% python3 -q
>>> import numpy as np
>>> from numpy import linalg as LA
>>> np.set_printoptions(precision=3, suppress=True, linewidth=100)
>>> F = np.loadtxt("data.csv", delimiter=",")
>>> F
array([[-2., -3.,  2.],
       [ 1., -8.,  3.],
       [ 3.,  1., -2.]])
>>> round(np.log10(LA.cond(F)))
2
>>> LA.matrix_rank(F, rtol=0.1)
np.int64(2)
>>> np.abs(LA.svd(F)[2][-1])
array([0.398, 0.36 , 0.844])
>>> other = np.array([[2, 1, 0], [2, 2, 1], [1, 2, 1]])
>>> LA.matrix_rank(np.vstack([F, other.T]))
np.int64(3)
>>> np.vstack([F, other.T]).shape
(6, 3)
>>> np.einsum("ij->j", F)
array([  2., -10.,   3.])
>>> np.einsum("ik,kj->ji", F, other)
array([[ -8., -11.,   6.],
       [ -4.,  -9.,   1.],
       [ -1.,  -5.,  -1.]])
>>> M = np.loadtxt("block15.csv", delimiter=",")
>>> M
array([[ 0.097,  0.666, -0.353],
       [-1.014, -0.925,  0.049],
       [-1.025, -2.202, -1.018],
       [ 0.912,  1.373,  0.888],
       [-1.419, -2.623, -2.329],
       [-2.228, -2.787, -1.832],
       [-1.29 , -0.843, -2.713],
       [-0.994, -0.643, -0.926],
       [-0.994, -1.037, -0.027],
       [ 1.473,  2.023, -1.395]])
>>> Xs = M - M.mean(axis=0)
>>> U, sigma, vt = LA.svd(Xs, full_matrices=False)
>>> round(float((sigma ** 2).sum() ** 2 / (sigma ** 4).sum()), 3)
1.472
>>> np.searchsorted(np.cumsum(sigma ** 2) / (sigma ** 2).sum(), 0.9) + 1
np.int64(2)
>>> np.abs(vt[0]).argmax()
np.int64(1)
>>> sigma
array([6.162, 2.873, 0.965])
>>> gram = np.cov(M, rowvar=False)
>>> np.polyfit(M[:, 0], M[:, 1], 1)
array([1.36 , 0.182])
>>> gram
array([[1.278, 1.738, 0.588],
       [1.738, 2.675, 0.858],
       [0.588, 0.858, 1.286]])
>>> gram.shape
(3, 3)
>>> np.argsort(-M.std(axis=0).round(6), kind="stable")
array([1, 2, 0])
>>> round(np.corrcoef(M[:, 0], M[:, 1])[0, 1], 3)
np.float64(0.94)
>>> M.std(axis=0)
array([1.073, 1.552, 1.076])
>>> LA.eigvalsh(gram)[::-1]
array([4.219, 0.917, 0.103])
